% ipython --no-banner

In [1]: import numpy as np

In [2]: np.set_printoptions(suppress=True, linewidth=160)

In [3]: rnd = lambda a: np.round(a, 2) + 0

In [4]: F = np.load("arr.npy")

In [5]: F
Out[5]: 
array([[0, 0, 1],
       [0, 1, 0],
       [1, 0, 0]])

In [6]: vec = np.array([1, 2, 2])

In [7]: F.T @ (F @ vec)
Out[7]: array([1, 2, 2])

In [8]: rnd(np.linalg.det(F))
Out[8]: np.float64(-1.0)

In [9]: 3 - np.linalg.matrix_rank(F - np.eye(3), tol=1e-8)
Out[9]: np.int64(2)

In [10]: t3 = np.stack([F, 5 * F, F[::-1]])

In [11]: t3.sum(axis=0)
Out[11]: 
array([[1, 0, 6],
       [0, 7, 0],
       [6, 0, 1]])

In [12]: rnd(np.linalg.norm(t3, axis=(1, 2)))
Out[12]: array([1.73, 8.66, 1.73])

In [13]: rnd(np.linalg.det(t3))
Out[13]: array([  -1., -125.,    1.])

In [14]: np.linalg.matrix_rank(t3)
Out[14]: array([3, 3, 3])

In [15]: t3.shape
Out[15]: (3, 3, 3)

In [16]: (t3 @ F.T).shape
Out[16]: (3, 3, 3)

In [17]: np.einsum("bij,cij->bc", t3, t3)
Out[17]: 
array([[ 3, 15,  1],
       [15, 75,  5],
       [ 1,  5,  3]])

In [18]: ev, V = np.linalg.eigvalsh(F)
---------------------------------------------------------------------------
ValueError                                Traceback (most recent call last)
Cell In[18], line 1
----> 1 ev, V = np.linalg.eigvalsh(F)

ValueError: too many values to unpack (expected 2)

In [19]: ev, V = np.linalg.eigh(F)

In [20]: np.unique(ev.round(6) + 0, return_counts=True)[1]
Out[20]: array([1, 2])

In [21]: rnd(V @ np.diag(ev) @ V.T)
Out[21]: 
array([[0., 0., 1.],
       [0., 1., 0.],
       [1., 0., 0.]])

In [22]: ev
Out[22]: array([-1.,  1.,  1.])

In [23]: rnd(V.T @ V)
Out[23]: 
array([[1., 0., 0.],
       [0., 1., 0.],
       [0., 0., 1.]])

In [24]: B = np.array([[3, 2], [-2, 0]])

In [25]: C = np.array([[1]])

In [26]: X = np.block([[B, np.zeros((2, 1))], [np.zeros((1, 2)), C]])

In [27]: X
Out[27]: 
array([[ 3.,  2.,  0.],
       [-2.,  0.,  0.],
       [ 0.,  0.,  1.]])

In [28]: def softmax(z):
    ...:     e = np.exp(z - z.max(axis=-1, keepdims=True))
    ...:     return e / e.sum(axis=-1, keepdims=True)
    ...: 

In [29]: rnd(softmax(10 * X[2]))
Out[29]: array([0., 0., 1.])

In [30]: rnd(softmax(X[2]))
Out[30]: array([0.21, 0.21, 0.58])

In [31]: scores = X @ X.T / np.sqrt(3)

In [32]: softmax(scores).round(6).argmax(axis=1)
Out[32]: array([0, 1, 2])

In [33]: rnd(softmax(scores))
Out[33]: 
array([[1.  , 0.  , 0.  ],
       [0.  , 0.91, 0.09],
       [0.26, 0.26, 0.47]])
